$ python3 -q
>>> import numpy as np
>>> np.set_printoptions(precision=2, suppress=True, linewidth=120)
>>> A = np.array([[0.08, -0.16, -1.6, -0.4, 0.96],
...     [-0.23, 0.46, 4.6, 1.15, -2.76],
...     [0.18, -0.36, -3.6, -0.9, 2.16],
...     [0.0, 0.0, 0.0, 0.0, 0.0]])
>>> rk = np.linalg.matrix_rank(A)
>>> rk
np.int64(1)
>>> null = np.linalg.svd(A)[2][rk:].T
>>> [int(np.linalg.matrix_rank(np.delete(A, i, axis=0))) for i in range(4)]
[1, 1, 1, 1]
>>> print([int(np.linalg.matrix_rank(A[:, :j + 1])) for j in range(5)])
[1, 1, 1, 1, 1]
>>> np.round(null @ null.T, 2) + 0
array([[ 1.  ,  0.  ,  0.03,  0.01, -0.02],
       [ 0.  ,  0.99, -0.07, -0.02,  0.04],
       [ 0.03, -0.07,  0.3 , -0.17,  0.42],
       [ 0.01, -0.02, -0.17,  0.96,  0.1 ],
       [-0.02,  0.04,  0.42,  0.1 ,  0.75]])
>>> np.allclose(A @ null, 0)
True
>>> A @ np.linalg.pinv(A) @ A
array([[ 0.08, -0.16, -1.6 , -0.4 ,  0.96],
       [-0.23,  0.46,  4.6 ,  1.15, -2.76],
       [ 0.18, -0.36, -3.6 , -0.9 ,  2.16],
       [ 0.  ,  0.  ,  0.  ,  0.  ,  0.  ]])
>>> np.abs(np.diag(np.linalg.qr(A)[1])) > 1e-9
array([ True, False, False, False])
>>> W1 = np.array([[2, 0, 2, 2, 1, 0],
...     [3, 2, 1, 1, 0, 2],
...     [2, 1, 0, 0, 2, 1],
...     [2, 2, 3, 0, 0, 3],
...     [1, 2, 0, 1, 3, 0]])
>>> beta = np.array([-6, -9, -1, -3, 9, 3])
>>> H = np.maximum(A @ W1 + beta, 0)
>>> print(H)
[[ 0.    0.    0.    0.    8.76  0.  ]
 [ 3.66  0.    2.45  0.    9.69 11.97]
 [ 0.    0.    0.    0.    8.46  0.  ]
 [ 0.    0.    0.    0.    9.    3.  ]]
>>> (H > 0).mean(axis=0)
array([0.25, 0.  , 0.25, 0.  , 1.  , 0.5 ])
>>> basis = np.array([[0, 1, -1],
...     [-1, 0, 2],
...     [1, 2, 2],
...     [-1, 0, 0],
...     [1, -1, -2],
...     [-2, -1, -1]])
>>> (H @ basis).round(6).argmax(axis=1)
array([0, 0, 0, 0])
>>> H @ basis
array([[  8.76,  -8.76, -17.52],
       [-11.8 , -13.1 , -30.11],
       [  8.46,  -8.46, -16.92],
       [  3.  , -12.  , -21.  ]])
